$ ipython --no-banner

In [1]: import numpy as np

In [2]: from numpy import linalg as LA

In [3]: np.set_printoptions(suppress=True, linewidth=160)

In [4]: def tidy(a):
   ...:     return np.round(a, 2) + 0
   ...: 

In [5]: E = np.load("case0.npy")

In [6]: E
Out[6]: 
array([[1, 0, 0, 0, 0],
       [0, 0, 0, 1, 0],
       [0, 0, 0, 0, 1],
       [0, 1, 0, 0, 0],
       [0, 0, 1, 0, 0]])

In [7]: # splits into 3 blocks

In [8]: x = np.array([3, 2, -3, 1, 3])

In [9]: target = E @ x

In [10]: c, lr = np.zeros(5), 1 / LA.norm(E, 2) ** 2

In [11]: for i in range(30):
    ...:     c -= lr * E.T @ (E @ c - target)
    ...:     if i % 10 == 0: print(i, round(LA.norm(E @ c - target), 2))
    ...: 
0 0.0
10 0.0
20 0.0

In [12]: tidy(LA.cond(E))
Out[12]: np.float64(1.0)

In [13]: (LA.matrix_power((E != 0) + (E.T != 0) + np.eye(5), 5) > 0).astype(int)
Out[13]: 
array([[1, 0, 0, 0, 0],
       [0, 1, 0, 1, 0],
       [0, 0, 1, 0, 1],
       [0, 1, 0, 1, 0],
       [0, 0, 1, 0, 1]])

In [14]: tidy(LA.det(E))
Out[14]: np.float64(1.0)

In [15]: tidy(np.sort(LA.eigvals(E).real))
Out[15]: array([-1., -1.,  1.,  1.,  1.])

In [16]: E @ E
Out[16]: 
array([[1, 0, 0, 0, 0],
       [0, 1, 0, 0, 0],
       [0, 0, 1, 0, 0],
       [0, 0, 0, 1, 0],
       [0, 0, 0, 0, 1]])

In [17]: x = np.array([1, 2, 0, 1, 2])

In [18]: target = E @ x

In [19]: target
Out[19]: array([1, 1, 2, 2, 0])

In [20]: tidy(LA.solve(E, target))
Out[20]: array([1., 2., 0., 1., 2.])

In [21]: tidy(LA.solve(E, E[:, 1]))
Out[21]: array([0., 1., 0., 0., 0.])

In [22]: C2 = E.T @ E

In [23]: tidy(LA.eigvalsh(C2)[::-1])
Out[23]: array([1., 1., 1., 1., 1.])

In [24]: np.trace(C2), (E ** 2).sum()
Out[24]: (np.int64(5), np.int64(5))

In [25]: C2
Out[25]: 
array([[1, 0, 0, 0, 0],
       [0, 1, 0, 0, 0],
       [0, 0, 1, 0, 0],
       [0, 0, 0, 1, 0],
       [0, 0, 0, 0, 1]])

In [26]: tidy(LA.svd(E, compute_uv=False) ** 2)
Out[26]: array([1., 1., 1., 1., 1.])

In [27]: (E @ E.T).shape
Out[27]: (5, 5)

In [28]: np.diag(C2)
Out[28]: array([1, 1, 1, 1, 1])

In [29]: np.allclose(C2, C2.T)
Out[29]: True

In [30]: M2 = np.array([[-4, 2], [1, -3], [2, -4], [0, 1], [-3, 3]])

In [31]: M2.T @ E.T
Out[31]: 
array([[-4,  0, -3,  1,  2],
       [ 2,  1,  3, -3, -4]])

In [32]: np.einsum("ij->j", E)
Out[32]: array([1, 1, 1, 1, 1])

In [33]: LA.matrix_rank(E @ M2)
Out[33]: np.int64(2)

In [34]: np.einsum("ij,ij->i", E, E)
Out[34]: array([1, 1, 1, 1, 1])

In [35]: LA.matrix_rank(np.vstack([E, M2.T]))
Out[35]: np.int64(5)

In [36]: E @ M2
Out[36]: 
array([[-4,  2],
       [ 0,  1],
       [-3,  3],
       [ 1, -3],
       [ 2, -4]])
